$ python3 -q
>>> import numpy as np
>>> np.set_printoptions(precision=2, suppress=True, linewidth=120, legacy="1.25")
>>> arr = np.loadtxt("mat.csv", delimiter=",")
>>> arr
array([[0., 0., 1., 0., 1., 0., 1., 1., 0.],
       [0., 0., 0., 1., 0., 1., 0., 0., 1.],
       [1., 0., 0., 0., 1., 0., 0., 1., 0.],
       [0., 1., 0., 0., 0., 1., 0., 0., 0.],
       [1., 0., 1., 0., 0., 0., 1., 1., 0.],
       [0., 1., 0., 1., 0., 0., 0., 0., 1.],
       [1., 0., 0., 0., 1., 0., 0., 1., 0.],
       [1., 0., 1., 0., 1., 0., 1., 0., 0.],
       [0., 1., 0., 0., 0., 1., 0., 0., 0.]])
>>> round(np.linalg.eigvalsh(arr).min(), 2)
-1.65
>>> feats = np.load("a.npy")
>>> feats
array([[0, 1, 1, 0, 1, 0, 1, 0, 1, 1, 0],
       [1, 0, 1, 0, 1, 0, 1, 0, 0, 1, 0],
       [1, 1, 0, 0, 1, 0, 1, 0, 1, 1, 0],
       [0, 0, 0, 0, 0, 1, 0, 1, 0, 0, 1],
       [1, 1, 1, 0, 0, 0, 1, 0, 1, 1, 0],
       [0, 0, 0, 1, 0, 0, 0, 0, 0, 0, 1],
       [1, 1, 1, 0, 1, 0, 0, 0, 1, 1, 0],
       [0, 0, 0, 1, 0, 0, 0, 0, 0, 0, 1],
       [1, 0, 1, 0, 1, 0, 1, 0, 0, 1, 0],
       [1, 1, 1, 0, 1, 0, 1, 0, 1, 0, 0],
       [0, 0, 0, 1, 0, 1, 0, 1, 0, 0, 0]])
>>> np.linalg.matrix_power(feats, 2)
array([[6, 4, 5, 0, 5, 0, 5, 0, 4, 5, 0],
       [4, 5, 4, 0, 4, 0, 4, 0, 5, 4, 0],
       [5, 4, 6, 0, 5, 0, 5, 0, 4, 5, 0],
       [0, 0, 0, 3, 0, 1, 0, 1, 0, 0, 2],
       [5, 4, 5, 0, 6, 0, 5, 0, 4, 5, 0],
       [0, 0, 0, 1, 0, 2, 0, 2, 0, 0, 1],
       [5, 4, 5, 0, 5, 0, 6, 0, 4, 5, 0],
       [0, 0, 0, 1, 0, 2, 0, 2, 0, 0, 1],
       [4, 5, 4, 0, 4, 0, 4, 0, 5, 4, 0],
       [5, 4, 5, 0, 5, 0, 5, 0, 4, 6, 0],
       [0, 0, 0, 2, 0, 1, 0, 1, 0, 0, 3]])
>>> np.allclose(feats @ feats.T, feats.T @ feats)
True
>>> np.trace(feats)
0
>>> round(float(np.linalg.det(feats)), 2)
0.0
>>> np.allclose(feats, feats.T)
True
>>> np.round(np.abs(np.linalg.eigvals(feats)).max(), 2)
5.74
>>> np.round(np.sort(np.abs(np.linalg.eigvals(feats))), 2) + 0
array([0.  , 0.  , 1.  , 1.  , 1.  , 1.  , 1.  , 1.56, 1.74, 2.56, 5.74])
